% ipython --no-banner

In [1]: import numpy as np

In [2]: np.set_printoptions(precision=2, suppress=True, linewidth=120, floatmode="fixed")

In [3]: def rd(a):
   ...:     return np.round(a, 2) + 0
   ...: 

In [4]: basis = np.sign(np.array([[-2, -3, 0, 2], [2, 0, 0, 3], [3, 2, 0, 3], [-1, -1, 1, 0]]))

In [5]: out = (np.tril(basis, -1) + np.eye(4)) @ (np.triu(basis, 1) + np.eye(4))

In [6]: vals = np.array([0, -2, 1, 2])

In [7]: X = np.rint(out * vals @ np.linalg.inv(out)) + 0

In [8]: print(X)
[[-2.00  2.00  0.00  0.00]
 [ 0.00  8.00 -4.00  4.00]
 [ 0.00  9.00 -4.00  5.00]
 [ 0.00 -3.00  2.00 -1.00]]

In [9]: print(rd(np.trace(np.linalg.pinv(X) @ X)))
3.0

In [10]: O, _ = np.linalg.qr(np.array([[1.5, -0.5, 1.3, 1.2, -0.8, -2.7, -2.2, -0.8],
    ...:     [-0.7, -0.2, -1.9, 0.1, -1.5, 0.0, -0.6, 0.0],
    ...:     [1.4, -0.5, 0.9, -0.8, 0.2, -0.7, 0.1, -0.9],
    ...:     [0.6, -0.2, -0.2, 0.2, -0.2, -0.1, -1.5, 1.2],
    ...:     [1.5, 2.0, -0.7, 2.3, 1.3, 1.3, 1.4, 0.1],
    ...:     [0.5, -0.3, -0.1, 0.0, 0.4, -0.8, 1.1, -0.3],
    ...:     [-1.1, 0.3, -0.2, 0.3, 0.5, -0.3, 0.3, -1.3],
    ...:     [0.2, 1.4, 1.3, -1.2, 0.2, 1.4, 0.0, -0.1],
    ...:     [0.2, -1.5, 1.3, -0.4, 0.6, -2.1, 1.2, 1.3],
    ...:     [-2.2, -1.0, 0.3, -0.2, -0.1, -0.1, 0.2, 0.3],
    ...:     [-0.6, -1.6, -0.3, -1.4, -0.7, 0.9, 1.6, 1.0],
    ...:     [0.8, 0.0, -0.4, -0.3, 1.6, 0.0, 0.5, -0.9],
    ...:     [1.2, -1.6, 0.9, -0.6, -1.2, -2.3, -0.3, 0.5]]))

In [11]: M = O @ O.T

In [12]: print(rd(M))
[[ 0.73 -0.13  0.17  0.02  0.00 -0.08  0.02 -0.17 -0.10  0.03 -0.20 -0.14  0.20]
 [-0.13  0.68 -0.18 -0.01 -0.13  0.11  0.06 -0.18 -0.18 -0.19 -0.04 -0.12  0.13]
 [ 0.17 -0.18  0.43 -0.15 -0.09  0.07 -0.02  0.07 -0.13 -0.15  0.17  0.24  0.14]
 [ 0.02 -0.01 -0.15  0.63 -0.09 -0.21 -0.34 -0.10  0.05 -0.07 -0.10  0.12 -0.04]
 [ 0.00 -0.13 -0.09 -0.09  0.86  0.09 -0.09 -0.12 -0.02 -0.17 -0.01 -0.09 -0.12]
 [-0.08  0.11  0.07 -0.21  0.09  0.26  0.12 -0.07  0.21 -0.14 -0.02  0.12  0.14]
 [ 0.02  0.06 -0.02 -0.34 -0.09  0.12  0.41 -0.06 -0.02  0.16 -0.22  0.08 -0.13]
 [-0.17 -0.18  0.07 -0.10 -0.12 -0.07 -0.06  0.76 -0.03 -0.17 -0.14 -0.18 -0.01]
 [-0.10 -0.18 -0.13  0.05 -0.02  0.21 -0.02 -0.03  0.78  0.09 -0.08  0.00  0.23]
 [ 0.03 -0.19 -0.15 -0.07 -0.17 -0.14  0.16 -0.17  0.09  0.55  0.13 -0.14 -0.17]
 [-0.20 -0.04  0.17 -0.10 -0.01 -0.02 -0.22 -0.14 -0.08  0.13  0.75 -0.07  0.11]
 [-0.14 -0.12  0.24  0.12 -0.09  0.12  0.08 -0.18  0.00 -0.14 -0.07  0.69 -0.15]
 [ 0.20  0.13  0.14 -0.04 -0.12  0.14 -0.13 -0.01  0.23 -0.17  0.11 -0.15  0.46]]

In [13]: # equal to its transpose

In [14]: print(np.linalg.lstsq(M[:-1].T, M[-1])[2])
8

In [15]: print(np.unique(M.round(6), axis=0).shape)
(13, 13)

In [16]: print(np.abs(np.diag(np.linalg.qr(M)[1])) > 1e-9)
[ True  True  True  True  True  True  True  True False False False False False]

In [17]: vals, V = np.linalg.eigh(M)

In [18]: print(rd(np.linalg.eigvalsh(M + 4 * np.eye(13))))
[4.00 4.00 4.00 4.00 4.00 5.00 5.00 5.00 5.00 5.00 5.00 5.00 5.00]

In [19]: print(rd(vals.sum()), rd(np.trace(M)))
8.0 8.0

In [20]: print((vals > 1e-8).sum(), (vals < -1e-8).sum())
8 0

In [21]: x = np.array([0, 0, 0, 0, 1, 2, 2, 1, 0, 1, 0, 2, 0])

In [22]: print(rd(M @ x))
[-0.55 -0.41  0.39 -1.12  0.39  0.88  1.24 -0.16  0.43 -0.03 -0.64  1.37 -0.58]

In [23]: print(np.argsort(-np.linalg.norm(M, axis=0).round(6), kind="stable")[:3])
[4 8 7]

In [24]: print(rd(np.linalg.norm(M, 2) / np.linalg.norm(M)))
0.35

In [25]: out = np.array([[-2, -1, 1, -2, -1, -2, -1, 0, -2, 1, 2, 3],
    ...:     [0, 1, 1, -3, 0, 3, -3, -1, 2, 3, 2, -2],
    ...:     [3, -2, 0, 2, 2, 0, 1, 0, 1, -3, 2, 2],
    ...:     [3, -2, -1, 1, -3, 1, -2, 3, -1, -1, 1, 1],
    ...:     [3, -2, -2, 2, 1, -1, 3, 0, 1, -3, 3, -2],
    ...:     [2, 2, 1, -2, 1, -1, 1, -2, 2, -3, 0, 1],
    ...:     [1, 3, -2, 0, 3, 2, 1, 0, 0, -2, 2, 2],
    ...:     [2, 0, 0, 1, 3, -2, -2, -3, 2, -2, 2, -2],
    ...:     [-3, -1, 1, -2, 2, -2, 0, 0, -3, -2, 3, 1],
    ...:     [-2, -2, -1, 1, -3, 0, -3, 2, 2, 1, 1, 2],
    ...:     [2, -1, 1, 1, 2, 2, 3, 3, -1, -1, -3, -3],
    ...:     [-3, 1, -3, -3, -3, -1, -2, 1, -1, 2, 1, 0]])

In [26]: W0 = np.triu(out, 1)

In [27]: print(W0)
[[ 0 -1  1 -2 -1 -2 -1  0 -2  1  2  3]
 [ 0  0  1 -3  0  3 -3 -1  2  3  2 -2]
 [ 0  0  0  2  2  0  1  0  1 -3  2  2]
 [ 0  0  0  0 -3  1 -2  3 -1 -1  1  1]
 [ 0  0  0  0  0 -1  3  0  1 -3  3 -2]
 [ 0  0  0  0  0  0  1 -2  2 -3  0  1]
 [ 0  0  0  0  0  0  0  0  0 -2  2  2]
 [ 0  0  0  0  0  0  0  0  2 -2  2 -2]
 [ 0  0  0  0  0  0  0  0  0 -2  3  1]
 [ 0  0  0  0  0  0  0  0  0  0  1  2]
 [ 0  0  0  0  0  0  0  0  0  0  0 -3]
 [ 0  0  0  0  0  0  0  0  0  0  0  0]]

In [28]: # triangular, det is the product of the diagonal

In [29]: U, s, Vh = np.linalg.svd(W0)

In [30]: V = Vh[:(s > 1e-8).sum()]

In [31]: rng = np.random.default_rng(57)

In [32]: x = W0[0] + -1 * W0[11] + rng.integers(2) * np.eye(12)[2]

In [33]: print(x)
[ 0.00 -1.00  1.00 -2.00 -1.00 -2.00 -1.00  0.00 -2.00  1.00  2.00  3.00]

In [34]: print(rd(np.linalg.norm(x - V.T @ V @ x)))
0.0

In [35]: print([round(float(x), 2) for x in np.linalg.svd(W0, compute_uv=False)[:3]])
[9.33, 7.49, 6.85]

In [36]: print(np.argsort(-np.linalg.norm(W0, axis=0).round(6), kind="stable")[:3])
[ 9 11 10]

In [37]: print(rd(np.linalg.norm(W0, 2) / np.linalg.norm(W0)))
0.6

In [38]: basis = np.array([[-1.4, -0.3, -0.2, -0.2, 0.5, 0.5, 0.7, 0.3, -1.5, 1.1, -1.3, -0.7],
    ...:     [1.5, 1.2, -1.7, 0.0, 1.2, -1.6, -0.3, 0.4, -1.1, -0.8, -1.1, -2.0],
    ...:     [0.6, 0.7, 0.0, -1.7, 0.1, -1.0, -0.2, 0.4, -0.4, 0.1, -0.6, -2.4]])

In [39]: mat = np.array([[5, 0, 2],
    ...:     [-2, 4, 0],
    ...:     [-1, 4, 1],
    ...:     [4, 3, 2],
    ...:     [-4, -2, 1],
    ...:     [-1, -4, -4],
    ...:     [-1, -3, 1],
    ...:     [1, -5, -3],
    ...:     [-2, -4, -4],
    ...:     [-3, 5, -3],
    ...:     [4, 0, 3],
    ...:     [-5, 1, -5],
    ...:     [1, 5, -4],
    ...:     [-5, 3, -3],
    ...:     [2, -4, -2],
    ...:     [-5, -5, 1],
    ...:     [-3, 5, -3],
    ...:     [-1, -4, 5],
    ...:     [2, -1, 5],
    ...:     [2, -4, 2]]) @ basis + 0.1 * rng.normal(size=(20, 12))

In [40]: print(rd(mat))
[[ -5.75   0.06  -0.87  -4.38   2.74   0.38   3.06   2.33  -8.22   5.62  -7.78  -8.25]
 [  8.87   5.29  -6.37   0.53   3.80  -7.31  -2.50   0.93  -1.44  -5.53  -1.91  -6.62]
 [  8.07   5.85  -6.65  -1.67   4.40  -7.81  -2.06   1.75  -3.10  -4.05  -3.72  -9.92]
 [  0.22   3.75  -5.85  -4.29   5.84  -4.89   1.54   3.13 -10.14   2.12  -9.66 -13.58]
 [  3.23  -0.59   4.18  -1.01  -4.34   0.22  -2.39  -1.45   7.82  -2.73   6.72   4.45]
 [ -7.05  -7.17   6.78   6.93  -5.83   9.77   1.29  -3.56   7.46   1.76   8.23  18.15]
 [ -2.50  -2.64   5.23  -1.46  -4.11   3.21  -0.10  -1.04   4.42   1.35   4.06   4.22]
 [-10.79  -8.26   8.36   4.92  -5.63  11.53   2.77  -3.05   5.06   4.78   6.06  16.54]
 [ -5.59  -7.03   7.18   7.29  -6.10   9.42   0.61  -3.73   9.05   0.65   9.44  18.95]
 [ 10.03   4.66  -7.90   5.74   4.37  -6.35  -3.10  -0.01   0.17  -7.66   0.31  -0.63]
 [ -3.89   0.84  -0.88  -5.91   2.22  -1.00   2.20   2.39  -7.18   4.78  -7.04 -10.03]
 [  5.48  -0.81  -0.62   9.52  -1.70   0.97  -2.68  -3.02   8.30  -6.56   8.38  13.58]
 [  3.76   2.99  -8.76   6.59   6.20  -3.45  -0.08   0.69  -5.28  -3.42  -4.68  -1.18]
 [  9.72   3.00  -4.26   6.09   0.87  -4.19  -3.95  -1.57   5.26  -8.18   5.05   4.73]
 [ -9.95  -6.92   6.41   2.94  -4.00   9.30   2.89  -1.76   2.16   5.17   2.96  11.43]
 [  0.28  -3.88   9.33  -0.82  -8.40   4.45  -2.37  -3.17  12.56  -1.26  11.38  11.13]
 [  9.97   4.76  -7.82   5.64   4.13  -6.40  -2.91  -0.21   0.20  -7.55   0.25  -0.71]
 [ -1.60  -0.95   7.14  -8.31  -4.76   0.82  -0.52   0.09   3.91   2.60   2.73  -3.29]
 [ -1.42   1.58   1.36  -8.77   0.28  -2.30   0.68   2.11  -3.99   3.34  -4.45 -11.39]
 [ -7.48  -3.98   6.37  -3.83  -3.98   5.48   2.04  -0.10   0.60   5.59   0.56   1.65]]

In [41]: U, s, Vh = np.linalg.svd(mat)

In [42]: print(rd(s))
[73.15 46.82 24.39  0.56  0.46  0.44  0.39  0.33  0.31  0.26  0.24  0.15]

In [43]: print(np.argmax(s[:-1] / (s[1:] + 1e-6)) + 1)
3

In [44]: out = U[:, :3] @ np.diag(s[:3]) @ Vh[:3]

In [45]: print(rd(np.linalg.norm(mat - out, 2)), rd(s[3]))
0.56 0.56

In [46]: print(rd(np.linalg.norm(mat - out) / np.linalg.norm(mat)))
0.01

In [47]: x = np.array([3, -2, 2, -1, -2, 1, 2, -2, 0, 3, 3, 3])

In [48]: y = mat @ x

In [49]: print(rd(np.linalg.solve(mat.T @ mat, mat.T @ y)))
[ 3.00 -2.00  2.00 -1.00 -2.00  1.00  2.00 -2.00  0.00  3.00  3.00  3.00]

In [50]: print(rd(np.linalg.pinv(mat) @ mat))
[[1.00 0.00 0.00 0.00 0.00 0.00 0.00 0.00 0.00 0.00 0.00 0.00]
 [0.00 1.00 0.00 0.00 0.00 0.00 0.00 0.00 0.00 0.00 0.00 0.00]
 [0.00 0.00 1.00 0.00 0.00 0.00 0.00 0.00 0.00 0.00 0.00 0.00]
 [0.00 0.00 0.00 1.00 0.00 0.00 0.00 0.00 0.00 0.00 0.00 0.00]
 [0.00 0.00 0.00 0.00 1.00 0.00 0.00 0.00 0.00 0.00 0.00 0.00]
 [0.00 0.00 0.00 0.00 0.00 1.00 0.00 0.00 0.00 0.00 0.00 0.00]
 [0.00 0.00 0.00 0.00 0.00 0.00 1.00 0.00 0.00 0.00 0.00 0.00]
 [0.00 0.00 0.00 0.00 0.00 0.00 0.00 1.00 0.00 0.00 0.00 0.00]
 [0.00 0.00 0.00 0.00 0.00 0.00 0.00 0.00 1.00 0.00 0.00 0.00]
 [0.00 0.00 0.00 0.00 0.00 0.00 0.00 0.00 0.00 1.00 0.00 0.00]
 [0.00 0.00 0.00 0.00 0.00 0.00 0.00 0.00 0.00 0.00 1.00 0.00]
 [0.00 0.00 0.00 0.00 0.00 0.00 0.00 0.00 0.00 0.00 0.00 1.00]]

In [51]: print(rd(np.linalg.lstsq(mat, y)[0]))
[ 3.00 -2.00  2.00 -1.00 -2.00  1.00  2.00 -2.00  0.00  3.00  3.00  3.00]

In [52]: y = y + 0.05 * rng.normal(size=20)

In [53]: print(rd(y))
[-49.59 -61.17 -76.43 -97.32  52.59 115.42  51.91 112.50 121.85 -45.98 -51.87  58.61 -64.07   2.72  79.08 114.67 -44.98
  34.91 -39.10  43.28]

In [54]: beta, *_ = np.linalg.lstsq(mat, y)

In [55]: print(beta.round())
[ 3.00 -2.00  2.00 -1.00 -2.00  1.00  2.00 -2.00 -0.00  3.00  3.00  3.00]

In [56]: print(rd(mat.T @ (y - mat @ beta)))
[0.00 0.00 0.00 0.00 0.00 0.00 0.00 0.00 0.00 0.00 0.00 0.00]

In [57]: print(rd(np.linalg.norm(y - mat @ beta)))
0.12

In [58]: print(rd(beta))
[ 3.05 -2.02  2.11 -0.72 -2.11  0.93  1.95 -1.98 -0.04  3.18  3.10  2.83]

In [59]: hat = mat @ np.linalg.solve(mat.T @ mat, mat.T)

In [60]: print(rd(np.linalg.eigvalsh(hat)))
[0.00 0.00 0.00 0.00 0.00 0.00 0.00 0.00 1.00 1.00 1.00 1.00 1.00 1.00 1.00 1.00 1.00 1.00 1.00 1.00]

In [61]: print(np.allclose(hat @ hat, hat))
True

In [62]: print(rd(np.linalg.norm(mat, 2)))
73.15

In [63]: print(rd(np.linalg.norm(mat, axis=0)))
[30.07 19.97 27.80 24.70 20.55 26.85 10.11  9.68 28.21 21.37 27.56 45.85]

In [64]: print(rd(np.linalg.norm(mat[16], 1)), rd(np.linalg.norm(mat[16], np.inf)))
50.57 9.97

In [65]: print(rd(np.linalg.norm(mat) ** 2 / np.linalg.norm(mat, 2) ** 2))
1.52

In [66]: out = np.c_[mat[:, :11] @ np.array([[-5, 3, -5, -3, 8, -2, -5, 3, 5, -6, 5],
    ...:     [2, -8, 0, 8, 3, 0, -2, -9, -6, 1, -9],
    ...:     [2, -8, 6, 3, -3, -6, 5, 0, -9, -9, -8],
    ...:     [4, 8, -3, 2, 7, -4, 0, 7, -3, -4, -4],
    ...:     [-2, -4, -9, 6, -7, 1, 4, 6, -7, 2, -6],
    ...:     [4, 7, 6, 3, 9, -5, 2, -9, 4, 5, 1],
    ...:     [0, 7, -7, -6, 1, 1, -1, 0, -5, 9, 4],
    ...:     [-3, 0, -5, -9, -9, -6, -6, -3, -2, -5, 3],
    ...:     [-6, -5, 6, 0, 9, -1, 7, 4, -5, -2, -4],
    ...:     [-5, -8, 0, -4, -4, -4, -9, -7, 7, -2, -1],
    ...:     [-5, 1, -1, -8, 2, -2, -8, -4, 1, 6, -8]]), np.array([1, 1, 3, 4, 2, 1, 2, 0, 0, 0, 5, 1, 3, 0, 0, 5, 0, 0, 5, 5])]

In [67]: print(rd(out))
[[  58.82  -44.33  -60.25   24.34 -219.64   25.45  -26.88  -83.55   26.91   41.69   87.93    1.00]
 [ -38.09    5.23 -156.15   42.66   11.79   78.03  -34.23  109.19  -10.33  -46.36   34.84    1.00]
 [ -36.47  -25.34 -170.84   44.83  -47.75   88.05  -47.27   82.03   -1.70  -41.61   56.55    3.00]
 [  35.47  -39.56 -182.79   54.98 -229.93   85.82  -57.39  -10.31   25.62   15.77  122.66    4.00]
 [ -65.94  -35.52  116.53  -44.73  142.11  -36.99   25.63    7.74  -20.30  -45.26  -77.94    2.00]
 [  28.82   94.92  211.56  -56.34  188.85 -117.33   70.28  -35.75  -10.20   43.88 -110.91    1.00]
 [ -17.51  -30.45  132.92  -43.75   55.68  -52.48   26.67  -52.34   -3.76   -3.90  -51.86    2.00]
 [  55.79   71.42  229.29  -54.83  110.16 -126.74   72.19  -89.43   -2.31   64.86  -92.34    0.00]
 [  13.70   93.87  219.85  -59.90  223.05 -121.80   76.05  -18.86  -18.68   29.03 -126.40    0.00]
 [ -32.00   79.20 -169.79   49.02  100.25   67.32  -23.37  164.84  -18.51  -41.36    8.03    0.00]
 [  34.49  -68.43  -57.56   16.71 -208.96   33.95  -33.32  -79.41   28.21   25.57   85.67    5.00]
 [ -34.73  118.19   36.80  -10.53  272.79  -35.20   37.20  126.12  -34.52  -26.96 -100.73    1.00]
 [  39.94  109.72 -197.46   71.81  -12.40   66.20  -23.48  118.20   -0.44   13.17   58.64    3.00]
 [ -56.44   71.67  -63.41   17.05  198.63   26.41    2.65  150.62  -27.86  -52.15  -51.88    0.00]
 [  57.40   49.87  169.72  -42.32   36.01  -96.11   50.85  -88.77    7.84   59.72  -48.41    0.00]
 [ -75.59  -42.51  255.71  -85.79  222.59  -97.54   58.00  -37.27  -22.35  -40.68 -139.18    5.00]
 [ -31.37   77.50 -166.92   49.14  102.00   68.44  -23.19  162.30  -18.40  -39.90    8.29    0.00]
 [ -50.43 -137.29  147.49  -53.99  -25.61  -36.05   10.36 -104.16   -1.24  -29.46  -35.89    0.00]
 [  -8.68 -121.60   -9.50   -2.61 -171.18   29.11  -28.48  -85.46   17.62   -7.74   56.19    5.00]
 [  22.67  -50.89  145.12  -43.54  -53.34  -60.75   20.22 -125.33   17.09   28.16  -12.51    5.00]]

In [68]: print(np.linalg.matrix_rank(out))
12

In [69]: print(rd(np.linalg.norm(np.linalg.qr(mat)[0].T @ out, axis=0) ** 2 / ((out ** 2).sum(axis=0) + 1e-12)))
[1.00 1.00 1.00 1.00 1.00 1.00 1.00 1.00 1.00 1.00 1.00 0.55]
